$ ipython --no-banner

In [1]: import numpy as np

In [2]: import numpy.linalg as la

In [3]: np.set_printoptions(precision=2, suppress=True, linewidth=120)

In [4]: def rd(a):
   ...:     return np.round(a, 2) + 0
   ...: 

In [5]: E = np.load("mat.npy")

In [6]: E
Out[6]: 
array([[-2.,  1.,  1.,  1.,  1.],
       [ 1., -2.,  1.,  1.,  1.],
       [ 1.,  1., -2.,  1.,  1.],
       [ 1.,  1.,  1., -2.,  1.],
       [ 1.,  1.,  1.,  1., -2.]])

In [7]: rd(np.poly(E))
Out[7]: array([   1.,   10.,   30.,    0., -135., -162.])

In [8]: np.einsum("ii->", E)
Out[8]: np.float64(-10.0)

In [9]: rd(la.det(E.T))
Out[9]: np.float64(162.0)

In [10]: x0 = np.array([3, -3, 2, -2, -3])

In [11]: h = np.maximum(E @ x0, 0)

In [12]: np.flatnonzero(h > 1e-9)
Out[12]: array([1, 3, 4])

In [13]: np.maximum(E @ x0, 0) - np.maximum(-E @ x0, 0)
Out[13]: array([-12.,   6.,  -9.,   3.,   6.])

In [14]: E * (h > 1e-9)[:, None]
Out[14]: 
array([[-0.,  0.,  0.,  0.,  0.],
       [ 1., -2.,  1.,  1.,  1.],
       [ 0.,  0., -0.,  0.,  0.],
       [ 1.,  1.,  1., -2.,  1.],
       [ 1.,  1.,  1.,  1., -2.]])

In [15]: O, evecs = la.qr(E[:, :1])[0], la.qr(E[:, 1:])[0]

In [16]: sig = la.svd(O.T @ evecs, compute_uv=False)

In [17]: rd(np.degrees(np.arccos(sig.clip(0, 1))))
Out[17]: array([71.57])

In [18]: B = la.inv(E)

In [19]: rd(la.det(E) * B)
Out[19]: 
array([[-27.,  27.,  27.,  27.,  27.],
       [ 27., -27.,  27.,  27.,  27.],
       [ 27.,  27., -27.,  27.,  27.],
       [ 27.,  27.,  27., -27.,  27.],
       [ 27.,  27.,  27.,  27., -27.]])

In [20]: rd(la.cond(E))
Out[20]: np.float64(1.5)

In [21]: rd(E @ B)
Out[21]: 
array([[1., 0., 0., 0., 0.],
       [0., 1., 0., 0., 0.],
       [0., 0., 1., 0., 0.],
       [0., 0., 0., 1., 0.],
       [0., 0., 0., 0., 1.]])

In [22]: np.allclose(B, E.T)
Out[22]: False

In [23]: (np.abs(B) > 1e-9).astype(int)
Out[23]: 
array([[1, 1, 1, 1, 1],
       [1, 1, 1, 1, 1],
       [1, 1, 1, 1, 1],
       [1, 1, 1, 1, 1],
       [1, 1, 1, 1, 1]])

In [24]: np.trace(E)
Out[24]: np.float64(-10.0)

In [25]: np.allclose(E, E.T)
Out[25]: True

In [26]: E @ E
Out[26]: 
array([[ 8., -1., -1., -1., -1.],
       [-1.,  8., -1., -1., -1.],
       [-1., -1.,  8., -1., -1.],
       [-1., -1., -1.,  8., -1.],
       [-1., -1., -1., -1.,  8.]])

In [27]: rd(np.sort(np.abs(la.eigvals(E))))
Out[27]: array([2., 3., 3., 3., 3.])

In [28]: mat = np.array([[22, -2, -4, 10, -10, -19, 3],
    ...:     [26, 6, -2, 8, -16, -30, 10],
    ...:     [-18, 4, 1, 4, 0, 10, -12],
    ...:     [-17, -10, 7, -33, 23, 25, 14],
    ...:     [28, 3, -5, 9, 5, -5, 12],
    ...:     [11, -24, -5, -7, 25, 25, 4]])

In [29]: # rows and columns are dependent

In [30]: np.abs(np.diag(la.qr(mat)[1])) > 1e-9
Out[30]: array([ True,  True,  True,  True, False, False])

In [31]: rd(mat @ la.pinv(mat) @ mat)
Out[31]: 
array([[ 22.,  -2.,  -4.,  10., -10., -19.,   3.],
       [ 26.,   6.,  -2.,   8., -16., -30.,  10.],
       [-18.,   4.,   1.,   4.,   0.,  10., -12.],
       [-17., -10.,   7., -33.,  23.,  25.,  14.],
       [ 28.,   3.,  -5.,   9.,   5.,  -5.,  12.],
       [ 11., -24.,  -5.,  -7.,  25.,  25.,   4.]])

In [32]: np.allclose(mat[:-1].T @ la.lstsq(mat[:-1].T, mat[-1])[0], mat[-1])
Out[32]: True

In [33]: la.cond(mat) > 100
Out[33]: np.True_

In [34]: rd(la.norm(mat, 2) / la.norm(mat))
Out[34]: np.float64(0.81)

In [35]: J = np.array([[0, 0, 0, 1, 3, 3],
    ...:     [1, 3, 1, 1, 3, 2],
    ...:     [2, 3, 1, 2, 0, 1],
    ...:     [0, 3, 0, 0, 3, 3],
    ...:     [0, 3, 2, 1, 1, 0]])

In [36]: J
Out[36]: 
array([[0, 0, 0, 1, 3, 3],
       [1, 3, 1, 1, 3, 2],
       [2, 3, 1, 2, 0, 1],
       [0, 3, 0, 0, 3, 3],
       [0, 3, 2, 1, 1, 0]])

In [37]: left, sig, Vh = la.svd(mat)

In [38]: rd(sig)
Out[38]: array([80.3 , 48.58, 27.31, 12.8 ,  0.  ,  0.  ])

In [39]: B = left[:, :4] @ np.diag(sig[:4]) @ Vh[:4]

In [40]: la.matrix_rank(mat, rtol=0.05)
Out[40]: np.int64(4)

In [41]: rd(la.norm(mat - B, 2)), rd(sig[4])
Out[41]: (np.float64(0.0), np.float64(0.0))

In [42]: x0 = np.array([5, -4, -4, 3, -5, -1])

In [43]: (J @ x0).argmax()
Out[43]: np.int64(2)

In [44]: np.einsum("ij,j->i", J, x0)
Out[44]: array([-15, -25,  -1, -30, -22])

In [45]: la.norm(J @ x0) <= la.norm(J, 2) * la.norm(x0) + 1e-9
Out[45]: np.True_

In [46]: B = J / np.sqrt((J ** 2).mean(axis=1, keepdims=True))

In [47]: rd(B[4])
Out[47]: array([0.  , 1.9 , 1.26, 0.63, 0.63, 0.  ])

In [48]: rd(la.norm(B, axis=1))
Out[48]: array([2.45, 2.45, 2.45, 2.45, 2.45])

In [49]: rd(J - J.mean(axis=1, keepdims=True))
Out[49]: 
array([[-1.17, -1.17, -1.17, -0.17,  1.83,  1.83],
       [-0.83,  1.17, -0.83, -0.83,  1.17,  0.17],
       [ 0.5 ,  1.5 , -0.5 ,  0.5 , -1.5 , -0.5 ],
       [-1.5 ,  1.5 , -1.5 , -1.5 ,  1.5 ,  1.5 ],
       [-1.17,  1.83,  0.83, -0.17, -0.17, -1.17]])
